% ipython --no-banner

In [1]: import numpy as np

In [2]: np.set_printoptions(suppress=True, linewidth=160)

In [3]: E = np.tril(np.array([[2, -2, -2, 0, -2, -2, -2, -2, 1, -1],
   ...:     [-2, 1, -1, 0, 0, 2, -1, -2, 1, -2],
   ...:     [0, -1, -2, 1, -2, 2, -2, -2, -1, 1],
   ...:     [-2, 2, -2, 0, 0, -1, 0, -2, 1, 0],
   ...:     [2, -1, 1, -1, 0, -1, 2, 2, 2, 0],
   ...:     [1, 1, 1, -2, -1, 1, -2, -1, 0, 1],
   ...:     [0, -1, 2, -2, -1, -2, 2, 2, -2, 2],
   ...:     [2, 2, 0, 0, -2, 0, -1, 0, 1, 1],
   ...:     [0, 2, 0, 2, -1, 0, -1, 1, -2, -1],
   ...:     [-2, 1, 2, 2, 1, 1, 1, 0, -2, -1]]), -1) + np.eye(10, dtype=int)

In [4]: print(E)
[[ 1  0  0  0  0  0  0  0  0  0]
 [-2  1  0  0  0  0  0  0  0  0]
 [ 0 -1  1  0  0  0  0  0  0  0]
 [-2  2 -2  1  0  0  0  0  0  0]
 [ 2 -1  1 -1  1  0  0  0  0  0]
 [ 1  1  1 -2 -1  1  0  0  0  0]
 [ 0 -1  2 -2 -1 -2  1  0  0  0]
 [ 2  2  0  0 -2  0 -1  1  0  0]
 [ 0  2  0  2 -1  0 -1  1  1  0]
 [-2  1  2  2  1  1  1  0 -2  1]]

In [5]: rng = np.random.default_rng(9247)

In [6]: labels = rng.permutation(10)

In [7]: B = E[:, labels] * rng.choice([-1, 1], 10)

In [8]: B
Out[8]: 
array([[ 0,  0,  0,  0,  0,  0,  0, -1,  0,  0],
       [ 0,  0,  0,  0,  0,  0,  0,  2,  1,  0],
       [ 1,  0,  0,  0,  0,  0,  0,  0, -1,  0],
       [-2,  0,  0,  0,  0, -1,  0,  2,  2,  0],
       [ 1,  0,  0,  0,  1,  1,  0, -2, -1,  0],
       [ 1,  1,  0,  0, -1,  2,  0, -1,  1,  0],
       [ 2, -2, -1,  0, -1,  2,  0,  0, -1,  0],
       [ 0,  0,  1,  0, -2,  0, -1, -2,  2,  0],
       [ 0,  0,  1,  1, -1, -2, -1,  0,  2,  0],
       [ 2,  1, -1, -2,  1, -2,  0,  2,  1,  1]])

In [9]: U, _, Vh = np.linalg.svd(E.T @ B)

In [10]: print(labels)
[2 5 6 8 4 3 7 0 1 9]

In [11]: np.round(np.linalg.lstsq(E, B)[0], 2) + 0
Out[11]: 
array([[ 0.,  0.,  0.,  0.,  0.,  0.,  0., -1.,  0.,  0.],
       [ 0.,  0.,  0.,  0.,  0.,  0.,  0.,  0.,  1.,  0.],
       [ 1.,  0.,  0.,  0.,  0.,  0.,  0.,  0.,  0.,  0.],
       [ 0.,  0.,  0.,  0.,  0., -1.,  0.,  0.,  0.,  0.],
       [ 0.,  0.,  0.,  0.,  1.,  0.,  0.,  0.,  0.,  0.],
       [ 0.,  1.,  0.,  0.,  0.,  0.,  0.,  0.,  0.,  0.],
       [ 0.,  0., -1.,  0.,  0.,  0.,  0.,  0.,  0.,  0.],
       [ 0.,  0.,  0.,  0.,  0.,  0., -1.,  0.,  0.,  0.],
       [ 0.,  0.,  0.,  1.,  0.,  0.,  0.,  0.,  0.,  0.],
       [ 0.,  0.,  0.,  0.,  0.,  0.,  0.,  0.,  0.,  1.]])

In [12]: np.round(U @ Vh, 2) + 0
Out[12]: 
array([[ 0.,  0.,  0.,  0.,  0.,  0.,  0., -1.,  0.,  0.],
       [ 0.,  0.,  0.,  0.,  0.,  0.,  0.,  0.,  1.,  0.],
       [ 1.,  0.,  0.,  0.,  0.,  0.,  0.,  0.,  0.,  0.],
       [ 0.,  0.,  0.,  0.,  0., -1.,  0.,  0.,  0.,  0.],
       [ 0.,  0.,  0.,  0.,  1.,  0.,  0.,  0.,  0.,  0.],
       [ 0.,  1.,  0.,  0.,  0.,  0.,  0.,  0.,  0.,  0.],
       [ 0.,  0., -1.,  0.,  0.,  0.,  0.,  0.,  0.,  0.],
       [ 0.,  0.,  0.,  0.,  0.,  0., -1.,  0.,  0.,  0.],
       [ 0.,  0.,  0.,  1.,  0.,  0.,  0.,  0.,  0.,  0.],
       [ 0.,  0.,  0.,  0.,  0.,  0.,  0.,  0.,  0.,  1.]])

In [13]: B = np.linalg.inv(E)

In [14]: B.round(2) + 0
Out[14]: 
array([[  1.,   0.,   0.,   0.,   0.,   0.,   0.,   0.,   0.,   0.],
       [  2.,   1.,   0.,   0.,   0.,   0.,   0.,   0.,   0.,   0.],
       [  2.,   1.,   1.,   0.,   0.,   0.,   0.,   0.,   0.,   0.],
       [  2.,   0.,   2.,   1.,   0.,   0.,   0.,   0.,   0.,   0.],
       [  0.,   0.,   1.,   1.,   1.,   0.,   0.,   0.,   0.,   0.],
       [ -1.,  -2.,   4.,   3.,   1.,   1.,   0.,   0.,   0.,   0.],
       [  0.,  -5.,  11.,   9.,   3.,   2.,   1.,   0.,   0.,   0.],
       [ -6.,  -7.,  13.,  11.,   5.,   2.,   1.,   1.,   0.,   0.],
       [ -2.,   0.,  -5.,  -3.,  -1.,   0.,   0.,  -1.,   1.,   0.],
       [-11.,   4., -32., -21.,  -7.,  -3.,  -1.,  -2.,   2.,   1.]])

In [15]: np.round(E @ B, 2) + 0
Out[15]: 
array([[1., 0., 0., 0., 0., 0., 0., 0., 0., 0.],
       [0., 1., 0., 0., 0., 0., 0., 0., 0., 0.],
       [0., 0., 1., 0., 0., 0., 0., 0., 0., 0.],
       [0., 0., 0., 1., 0., 0., 0., 0., 0., 0.],
       [0., 0., 0., 0., 1., 0., 0., 0., 0., 0.],
       [0., 0., 0., 0., 0., 1., 0., 0., 0., 0.],
       [0., 0., 0., 0., 0., 0., 1., 0., 0., 0.],
       [0., 0., 0., 0., 0., 0., 0., 1., 0., 0.],
       [0., 0., 0., 0., 0., 0., 0., 0., 1., 0.],
       [0., 0., 0., 0., 0., 0., 0., 0., 0., 1.]])

In [16]: round(np.linalg.det(E) * np.linalg.det(B), 2)
Out[16]: np.float64(1.0)

In [17]: np.round(np.linalg.det(E) * B, 2) + 0
Out[17]: 
array([[  1.,   0.,   0.,   0.,   0.,   0.,   0.,   0.,   0.,   0.],
       [  2.,   1.,   0.,   0.,   0.,   0.,   0.,   0.,   0.,   0.],
       [  2.,   1.,   1.,   0.,   0.,   0.,   0.,   0.,   0.,   0.],
       [  2.,   0.,   2.,   1.,   0.,   0.,   0.,   0.,   0.,   0.],
       [  0.,   0.,   1.,   1.,   1.,   0.,   0.,   0.,   0.,   0.],
       [ -1.,  -2.,   4.,   3.,   1.,   1.,   0.,   0.,   0.,   0.],
       [  0.,  -5.,  11.,   9.,   3.,   2.,   1.,   0.,   0.,   0.],
       [ -6.,  -7.,  13.,  11.,   5.,   2.,   1.,   1.,   0.,   0.],
       [ -2.,   0.,  -5.,  -3.,  -1.,   0.,   0.,  -1.,   1.,   0.],
       [-11.,   4., -32., -21.,  -7.,  -3.,  -1.,  -2.,   2.,   1.]])
